% python3 -q
>>> import numpy as np
>>> from numpy import linalg as LA
>>> np.set_printoptions(precision=2, suppress=True, linewidth=200, floatmode="fixed")
>>> tidy = lambda a: np.round(a, 2) + 0
>>> M = np.loadtxt("mat.csv", delimiter=",")
>>> M
array([[ 0.00,  3.00, -2.00,  0.00,  0.00,  1.00,  1.00,  3.00,  1.00,  3.00,  0.00,  2.00,  0.00,  2.00,  3.00],
       [-1.00,  1.00,  3.00,  2.00,  2.00,  1.00,  1.00,  1.00,  1.00,  1.00,  0.00,  3.00,  3.00,  0.00,  0.00],
       [-2.00,  0.00, -3.00,  3.00,  2.00,  0.00,  3.00,  3.00,  2.00,  1.00,  2.00,  3.00,  1.00,  3.00,  0.00],
       [ 0.00,  0.00,  0.00,  4.00, -4.00,  4.00, -3.00, -4.00, -5.00, -4.00, -3.00, -4.00, -4.00, -1.00, -1.00],
       [ 0.00,  0.00,  0.00, -5.00, -3.00, -4.00,  2.00, -2.00,  1.00,  1.00,  0.00,  1.00, -5.00,  4.00,  2.00],
       [ 0.00,  0.00,  0.00,  2.00,  4.00,  4.00,  1.00, -2.00,  5.00,  0.00,  5.00, -4.00,  2.00, -2.00, -3.00],
       [ 0.00,  0.00,  0.00,  0.00, -2.00, -3.00, -1.00, -3.00, -1.00,  5.00,  4.00, -3.00,  4.00,  5.00,  1.00],
       [ 0.00,  0.00,  0.00, -5.00, -2.00, -1.00,  1.00, -3.00, -4.00,  4.00, -1.00,  5.00,  1.00,  4.00,  4.00],
       [ 0.00,  0.00,  0.00,  1.00, -2.00, -4.00, -5.00,  3.00, -2.00,  4.00, -2.00,  4.00,  2.00, -2.00, -2.00],
       [ 0.00,  0.00,  0.00,  0.00, -2.00, -3.00, -1.00,  3.00, -4.00,  3.00, -1.00,  3.00,  1.00, -3.00,  4.00],
       [ 0.00,  0.00,  0.00,  0.00,  4.00, -2.00,  4.00,  1.00, -2.00,  3.00,  0.00,  2.00, -4.00, -4.00, -2.00],
       [ 0.00,  0.00,  0.00, -4.00, -5.00,  0.00, -2.00, -1.00,  3.00, -3.00, -4.00,  4.00,  3.00,  5.00,  4.00],
       [ 0.00,  0.00,  0.00, -5.00,  0.00,  4.00, -2.00, -5.00,  2.00,  5.00, -2.00, -1.00,  4.00, -5.00,  5.00],
       [ 0.00,  0.00,  0.00, -2.00,  1.00, -2.00, -4.00,  3.00, -1.00, -2.00, -5.00,  4.00, -3.00,  1.00, -4.00],
       [ 0.00,  0.00,  0.00, -2.00, -5.00,  0.00, -3.00, -4.00,  5.00, -4.00,  2.00,  2.00, -2.00, -2.00, -5.00]])
>>> B = M / np.sqrt((M ** 2).mean(axis=1, keepdims=True))
>>> tidy(LA.norm(B, axis=1))
array([3.87, 3.87, 3.87, 3.87, 3.87, 3.87, 3.87, 3.87, 3.87, 3.87, 3.87, 3.87, 3.87, 3.87, 3.87])
>>> tidy(B[12])
array([ 0.00,  0.00,  0.00, -1.49,  0.00,  1.19, -0.59, -1.49,  0.59,  1.49, -0.59, -0.30,  1.19, -1.49,  1.49])
